% python3 -q
>>> import numpy as np
>>> np.set_printoptions(suppress=True, linewidth=200)
>>> def tidy(a):
...     return np.round(a, 2) + 0
... 
>>> feats = np.load("m.npy")
>>> feats
array([[ 3.,  1., -1., -2.,  1.,  3.,  2.,  0.,  3.],
       [ 1.,  3., -1., -2.,  1.,  3.,  2.,  0.,  3.],
       [-1., -1.,  3.,  2., -1., -3., -2.,  0., -3.],
       [-2., -2.,  2.,  6., -2., -6., -4.,  0., -6.],
       [ 1.,  1., -1., -2.,  3.,  3.,  2.,  0.,  3.],
       [ 3.,  3., -3., -6.,  3., 11.,  6.,  0.,  9.],
       [ 2.,  2., -2., -4.,  2.,  6.,  6.,  0.,  6.],
       [ 0.,  0.,  0.,  0.,  0.,  0.,  0.,  2.,  0.],
       [ 3.,  3., -3., -6.,  3.,  9.,  6.,  0., 11.]])
>>> t = np.radians(72)
>>> Rm = np.eye(9)
>>> Rm[1, 1] = Rm[8, 8] = np.cos(t)
>>> Rm[1, 8], Rm[8, 1] = -np.sin(t), np.sin(t)
>>> tidy(Rm)
array([[ 1.  ,  0.  ,  0.  ,  0.  ,  0.  ,  0.  ,  0.  ,  0.  ,  0.  ],
       [ 0.  ,  0.31,  0.  ,  0.  ,  0.  ,  0.  ,  0.  ,  0.  , -0.95],
       [ 0.  ,  0.  ,  1.  ,  0.  ,  0.  ,  0.  ,  0.  ,  0.  ,  0.  ],
       [ 0.  ,  0.  ,  0.  ,  1.  ,  0.  ,  0.  ,  0.  ,  0.  ,  0.  ],
       [ 0.  ,  0.  ,  0.  ,  0.  ,  1.  ,  0.  ,  0.  ,  0.  ,  0.  ],
       [ 0.  ,  0.  ,  0.  ,  0.  ,  0.  ,  1.  ,  0.  ,  0.  ,  0.  ],
       [ 0.  ,  0.  ,  0.  ,  0.  ,  0.  ,  0.  ,  1.  ,  0.  ,  0.  ],
       [ 0.  ,  0.  ,  0.  ,  0.  ,  0.  ,  0.  ,  0.  ,  1.  ,  0.  ],
       [ 0.  ,  0.95,  0.  ,  0.  ,  0.  ,  0.  ,  0.  ,  0.  ,  0.31]])
>>> M2 = feats @ Rm.T
>>> tidy(M2)
array([[ 3.  , -2.54, -1.  , -2.  ,  1.  ,  3.  ,  2.  ,  0.  ,  1.88],
       [ 1.  , -1.93, -1.  , -2.  ,  1.  ,  3.  ,  2.  ,  0.  ,  3.78],
       [-1.  ,  2.54,  3.  ,  2.  , -1.  , -3.  , -2.  ,  0.  , -1.88],
       [-2.  ,  5.09,  2.  ,  6.  , -2.  , -6.  , -4.  ,  0.  , -3.76],
       [ 1.  , -2.54, -1.  , -2.  ,  3.  ,  3.  ,  2.  ,  0.  ,  1.88],
       [ 3.  , -7.63, -3.  , -6.  ,  3.  , 11.  ,  6.  ,  0.  ,  5.63],
       [ 2.  , -5.09, -2.  , -4.  ,  2.  ,  6.  ,  6.  ,  0.  ,  3.76],
       [ 0.  ,  0.  ,  0.  ,  0.  ,  0.  ,  0.  ,  0.  ,  2.  ,  0.  ],
       [ 3.  , -9.53, -3.  , -6.  ,  3.  ,  9.  ,  6.  ,  0.  ,  6.25]])
>>> np.allclose(feats @ feats.T, M2 @ M2.T)
True
>>> print(tidy(np.linalg.svd(feats, compute_uv=False)), tidy(np.linalg.svd(M2, compute_uv=False)))
[32.  2.  2.  2.  2.  2.  2.  2.  2.] [32.  2.  2.  2.  2.  2.  2.  2.  2.]
>>> K = np.load("mat.npy")
>>> K
array([[-3.04,  2.83, -1.35, -4.33, -3.03],
       [-2.36,  2.06, -1.04, -3.15, -1.65],
       [-0.65,  0.25, -0.23, -0.28, -0.08],
       [ 1.8 , -2.27,  1.  ,  2.77,  2.57],
       [-1.62,  1.71, -1.11, -1.74, -1.79],
       [ 2.  , -1.69,  0.77,  2.96,  2.63],
       [ 0.33, -0.26,  0.24,  0.43,  0.33],
       [-4.23,  5.03, -2.26, -7.18, -4.19],
       [ 1.69, -2.05,  1.06,  2.97,  1.63],
       [-1.2 ,  1.08, -0.75, -1.84, -1.6 ]])
>>> Ac = (K - K.mean(axis=0)) / K.std(axis=0)
>>> tidy(Ac.std(axis=0))
array([1., 1., 1., 1., 1.])
>>> b = np.linalg.lstsq(np.delete(Ac, 3, axis=1), Ac[:, 3])[0]
>>> print(tidy(b))
[ 0.5  -0.86 -0.37  0.  ]
>>> X = np.array([[0, 2, 2, 2, 1],
...     [0, 0, 0, 1, 0],
...     [0, 0, 0, 0, 0],
...     [0, 0, 0, 0, 2],
...     [0, 0, 0, 0, 0]])
>>> x = np.array([1, 3, -3, 2, 3])
>>> a = np.maximum(X @ x, 0)
>>> a
array([7, 2, 0, 6, 0])
>>> X * (a > 1e-9)[:, None]
array([[0, 2, 2, 2, 1],
       [0, 0, 0, 1, 0],
       [0, 0, 0, 0, 0],
       [0, 0, 0, 0, 2],
       [0, 0, 0, 0, 0]])
>>> np.maximum(X @ x, 0) - np.maximum(-X @ x, 0)
array([7, 2, 0, 6, 0])
>>> np.flatnonzero(a > 1e-9)
array([0, 1, 3])
>>> X.T @ a
array([ 0, 14, 14, 16, 19])
>>> print(np.argsort(-np.linalg.norm(X, axis=0).round(6), kind="stable")[:3])
[3 4 1]
>>> [round(float(x), 2) for x in np.linalg.svd(X, compute_uv=False)[:3]]
[3.7, 1.91, 0.8]
>>> np.linalg.cond(X) > 100
np.True_
>>> E = np.tanh(np.array([[1.1, 0.9],
...     [0.0, 0.1],
...     [-1.6, 0.9],
...     [0.4, -2.7],
...     [-0.9, -0.9],
...     [-0.3, 0.9],
...     [-0.8, -1.0],
...     [-1.6, 0.5],
...     [0.7, 0.2],
...     [2.0, -1.5],
...     [2.4, 0.2],
...     [0.2, 2.2],
...     [-0.1, 0.0],
...     [-0.3, -1.3],
...     [1.2, -1.6],
...     [-0.3, 0.5],
...     [0.5, 0.1],
...     [0.6, -1.2],
...     [-2.0, -0.6],
...     [1.7, 0.6],
...     [0.3, -1.0],
...     [1.0, -1.9],
...     [1.0, 1.5],
...     [1.0, 0.1],
...     [-2.0, -0.8]]) @ np.array([[0.0, -2.2, 0.3, -0.4], [0.5, -0.5, 1.0, 0.5]]))
>>> tidy(E)
array([[ 0.42, -0.99,  0.84,  0.01],
       [ 0.05, -0.05,  0.1 ,  0.05],
       [ 0.42,  1.  ,  0.4 ,  0.8 ],
       [-0.87,  0.44, -0.99, -0.91],
       [-0.42,  0.98, -0.82, -0.09],
       [ 0.42,  0.21,  0.67,  0.52],
       [-0.46,  0.98, -0.85, -0.18],
       [ 0.24,  1.  ,  0.02,  0.71],
       [ 0.1 , -0.93,  0.39, -0.18],
       [-0.64, -1.  , -0.72, -0.91],
       [ 0.1 , -1.  ,  0.73, -0.7 ],
       [ 0.8 , -0.91,  0.98,  0.77],
       [ 0.  ,  0.22, -0.03,  0.04],
       [-0.57,  0.86, -0.88, -0.49],
       [-0.66, -0.95, -0.85, -0.86],
       [ 0.24,  0.39,  0.39,  0.35],
       [ 0.05, -0.82,  0.24, -0.15],
       [-0.54, -0.62, -0.77, -0.69],
       [-0.29,  1.  , -0.83,  0.46],
       [ 0.29, -1.  ,  0.8 , -0.36],
       [-0.46, -0.16, -0.72, -0.55],
       [-0.74, -0.85, -0.92, -0.87],
       [ 0.64, -0.99,  0.95,  0.34],
       [ 0.05, -0.98,  0.38, -0.34],
       [-0.38,  1.  , -0.89,  0.38]])
>>> Z = E[[9, 11]].astype(float)
>>> for _ in range(6):
...     labels = np.linalg.norm(E[:, None] - Z, axis=-1).argmin(axis=1)
...     Z = np.array([E[labels == j].mean(axis=0) for j in range(2)])
... 
>>> labels
array([1, 1, 1, 0, 0, 1, 0, 1, 1, 0, 1, 1, 1, 0, 0, 1, 1, 0, 0, 1, 0, 0, 1, 1, 0])
>>> tidy(Z[1] - Z[0])
array([ 0.82, -0.5 ,  1.33,  0.56])
>>> tidy(Z)
array([[-0.55,  0.15, -0.84, -0.43],
       [ 0.27, -0.35,  0.49,  0.13]])
>>> np.abs(Z[1] - Z[0]).argmax()
np.int64(2)
>>> M2 = E / np.linalg.norm(E, axis=1, keepdims=True)
>>> cov = M2 @ M2.T
>>> print(tidy(np.linalg.norm(M2, axis=1)))
[1. 1. 1. 1. 1. 1. 1. 1. 1. 1. 1. 1. 1. 1. 1. 1. 1. 1. 1. 1. 1. 1. 1. 1. 1.]
>>> np.argwhere(np.triu(np.abs(cov) > 0.95, 1))
array([[ 0,  4],
       [ 0,  6],
       [ 0, 19],
       [ 0, 22],
       [ 0, 24],
       [ 1,  3],
       [ 1, 11],
       [ 1, 13],
       [ 2,  7],
       [ 2,  9],
       [ 2, 14],
       [ 3, 11],
       [ 4,  6],
       [ 4, 13],
       [ 4, 22],
       [ 5, 17],
       [ 5, 20],
       [ 6, 13],
       [ 6, 22],
       [ 8, 12],
       [ 8, 16],
       [ 8, 19],
       [ 8, 23],
       [ 9, 14],
       [ 9, 15],
       [ 9, 17],
       [ 9, 21],
       [10, 18],
       [10, 19],
       [10, 23],
       [10, 24],
       [11, 13],
       [11, 22],
       [12, 16],
       [12, 23],
       [13, 22],
       [14, 15],
       [14, 17],
       [14, 21],
       [15, 17],
       [15, 21],
       [16, 23],
       [17, 21],
       [18, 19],
       [18, 24],
       [19, 24]])
>>> tidy(cov[19])
array([ 0.96,  0.7 , -0.44, -0.51, -0.94,  0.2 , -0.91, -0.68,  0.95,  0.25,  0.96,  0.7 , -0.84, -0.79,  0.17, -0.14,  0.91,  0.05, -1.  ,  1.  , -0.25,  0.09,  0.86,  0.94, -1.  ])
>>> Ac = (E - E.mean(axis=0)) / E.std(axis=0)
>>> np.argwhere(np.abs(Ac) > 2)
array([], shape=(0, 2), dtype=int64)
>>> tidy(Ac.std(axis=0))
array([1., 1., 1., 1.])
>>> b = np.linalg.lstsq(np.delete(Ac, 1, axis=1), Ac[:, 1])[0]
>>> tidy(1 - np.var(Ac[:, 1] - np.delete(Ac, 1, axis=1) @ b))
np.float64(0.78)
>>> F = np.loadtxt("data.csv", delimiter=",")
>>> F
array([[ 0.47, -0.09,  0.8 ,  0.27, -0.97,  1.58,  1.37, -0.6 ,  0.95,  0.36, -0.43, -0.03,  0.72, -0.38],
       [-1.68,  1.69, -0.48,  0.61, -1.35,  0.64,  1.77,  0.07, -0.79,  0.83,  0.66,  0.28, -0.88,  0.66],
       [-0.29,  0.25,  0.53, -1.11,  1.95,  0.03, -0.59, -2.2 ,  0.47,  0.09,  0.18,  1.32,  0.46,  0.34],
       [ 0.36, -0.38, -0.74, -0.62, -0.28, -0.09, -0.01,  0.2 ,  0.93,  0.74, -1.16,  0.92, -2.48, -0.27],
       [ 0.92, -1.34,  0.19,  0.79,  0.58,  0.77,  1.45,  2.02,  1.54, -0.49,  0.35,  1.06,  0.16,  1.2 ],
       [ 0.26,  0.59, -0.02, -0.23,  1.38,  0.03,  0.86,  0.18,  0.03, -0.09, -1.49, -0.42,  0.64,  0.22],
       [-0.65, -1.48,  1.75,  0.13, -0.14, -0.78,  1.27, -0.19,  0.91, -1.13,  0.18,  0.27,  0.56, -1.88],
       [-0.01, -0.35, -0.67,  1.37, -0.07, -0.88,  0.42,  0.75,  1.8 ,  0.84,  0.59, -0.29,  1.53, -0.54],
       [-0.02, -1.13,  1.  , -1.28, -0.28,  0.39,  1.05,  0.  , -0.83,  1.49,  0.32, -0.55, -0.95,  0.68],
       [-0.32, -0.94,  0.84,  1.85,  2.  ,  0.93,  0.21,  0.14, -0.15,  0.12, -0.28, -0.4 , -1.13,  0.06]])
>>> F.reshape(-1, 2)
array([[ 0.47, -0.09],
       [ 0.8 ,  0.27],
       [-0.97,  1.58],
       [ 1.37, -0.6 ],
       [ 0.95,  0.36],
       [-0.43, -0.03],
       [ 0.72, -0.38],
       [-1.68,  1.69],
       [-0.48,  0.61],
       [-1.35,  0.64],
       [ 1.77,  0.07],
       [-0.79,  0.83],
       [ 0.66,  0.28],
       [-0.88,  0.66],
       [-0.29,  0.25],
       [ 0.53, -1.11],
       [ 1.95,  0.03],
       [-0.59, -2.2 ],
       [ 0.47,  0.09],
       [ 0.18,  1.32],
       [ 0.46,  0.34],
       [ 0.36, -0.38],
       [-0.74, -0.62],
       [-0.28, -0.09],
       [-0.01,  0.2 ],
       [ 0.93,  0.74],
       [-1.16,  0.92],
       [-2.48, -0.27],
       [ 0.92, -1.34],
       [ 0.19,  0.79],
       [ 0.58,  0.77],
       [ 1.45,  2.02],
       [ 1.54, -0.49],
       [ 0.35,  1.06],
       [ 0.16,  1.2 ],
       [ 0.26,  0.59],
       [-0.02, -0.23],
       [ 1.38,  0.03],
       [ 0.86,  0.18],
       [ 0.03, -0.09],
       [-1.49, -0.42],
       [ 0.64,  0.22],
       [-0.65, -1.48],
       [ 1.75,  0.13],
       [-0.14, -0.78],
       [ 1.27, -0.19],
       [ 0.91, -1.13],
       [ 0.18,  0.27],
       [ 0.56, -1.88],
       [-0.01, -0.35],
       [-0.67,  1.37],
       [-0.07, -0.88],
       [ 0.42,  0.75],
       [ 1.8 ,  0.84],
       [ 0.59, -0.29],
       [ 1.53, -0.54],
       [-0.02, -1.13],
       [ 1.  , -1.28],
       [-0.28,  0.39],
       [ 1.05,  0.  ],
       [-0.83,  1.49],
       [ 0.32, -0.55],
       [-0.95,  0.68],
       [-0.32, -0.94],
       [ 0.84,  1.85],
       [ 2.  ,  0.93],
       [ 0.21,  0.14],
       [-0.15,  0.12],
       [-0.28, -0.4 ],
       [-1.13,  0.06]])
>>> t3 = F.reshape(10, 2, -1)
>>> np.einsum("ihd,jhd->hij", t3, t3).shape
(2, 10, 10)
>>> print(t3.transpose(1, 0, 2))
[[[ 0.47 -0.09  0.8   0.27 -0.97  1.58  1.37]
  [-1.68  1.69 -0.48  0.61 -1.35  0.64  1.77]
  [-0.29  0.25  0.53 -1.11  1.95  0.03 -0.59]
  [ 0.36 -0.38 -0.74 -0.62 -0.28 -0.09 -0.01]
  [ 0.92 -1.34  0.19  0.79  0.58  0.77  1.45]
  [ 0.26  0.59 -0.02 -0.23  1.38  0.03  0.86]
  [-0.65 -1.48  1.75  0.13 -0.14 -0.78  1.27]
  [-0.01 -0.35 -0.67  1.37 -0.07 -0.88  0.42]
  [-0.02 -1.13  1.   -1.28 -0.28  0.39  1.05]
  [-0.32 -0.94  0.84  1.85  2.    0.93  0.21]]

 [[-0.6   0.95  0.36 -0.43 -0.03  0.72 -0.38]
  [ 0.07 -0.79  0.83  0.66  0.28 -0.88  0.66]
  [-2.2   0.47  0.09  0.18  1.32  0.46  0.34]
  [ 0.2   0.93  0.74 -1.16  0.92 -2.48 -0.27]
  [ 2.02  1.54 -0.49  0.35  1.06  0.16  1.2 ]
  [ 0.18  0.03 -0.09 -1.49 -0.42  0.64  0.22]
  [-0.19  0.91 -1.13  0.18  0.27  0.56 -1.88]
  [ 0.75  1.8   0.84  0.59 -0.29  1.53 -0.54]
  [ 0.   -0.83  1.49  0.32 -0.55 -0.95  0.68]
  [ 0.14 -0.15  0.12 -0.28 -0.4  -1.13  0.06]]]
>>> f, r1 = F[8], F[5]
>>> tidy(f @ r1)
np.float64(-0.73)
>>> p = (f @ r1) / (f @ f) * f
>>> tidy(p)
array([ 0.  ,  0.08, -0.07,  0.09,  0.02, -0.03, -0.08,  0.  ,  0.06, -0.11, -0.02,  0.04,  0.07, -0.05])
>>> tidy((r1 - p) @ f)
np.float64(0.0)
>>> M2 = F / np.linalg.norm(F, axis=1, keepdims=True)
>>> cov = M2 @ M2.T
>>> tidy(np.degrees(np.arccos(np.clip(cov[3, 4], -1, 1))))
np.float64(84.43)
>>> tidy(cov)
array([[ 1.  ,  0.17, -0.08, -0.06,  0.27,  0.11,  0.32,  0.18,  0.17,  0.  ],
       [ 0.17,  1.  , -0.28,  0.03, -0.1 , -0.16, -0.24, -0.1 ,  0.21, -0.08],
       [-0.08, -0.28,  1.  , -0.05, -0.2 ,  0.19,  0.02, -0.24, -0.05,  0.05],
       [-0.06,  0.03, -0.05,  1.  ,  0.1 , -0.08, -0.15, -0.21,  0.2 ,  0.05],
       [ 0.27, -0.1 , -0.2 ,  0.1 ,  1.  ,  0.12,  0.18,  0.36,  0.04,  0.31],
       [ 0.11, -0.16,  0.19, -0.08,  0.12,  1.  , -0.06, -0.01, -0.09,  0.21],
       [ 0.32, -0.24,  0.02, -0.15,  0.18, -0.06,  1.  ,  0.26,  0.  ,  0.11],
       [ 0.18, -0.1 , -0.24, -0.21,  0.36, -0.01,  0.26,  1.  , -0.35, -0.04],
       [ 0.17,  0.21, -0.05,  0.2 ,  0.04, -0.09,  0.  , -0.35,  1.  ,  0.1 ],
       [ 0.  , -0.08,  0.05,  0.05,  0.31,  0.21,  0.11, -0.04,  0.1 ,  1.  ]])
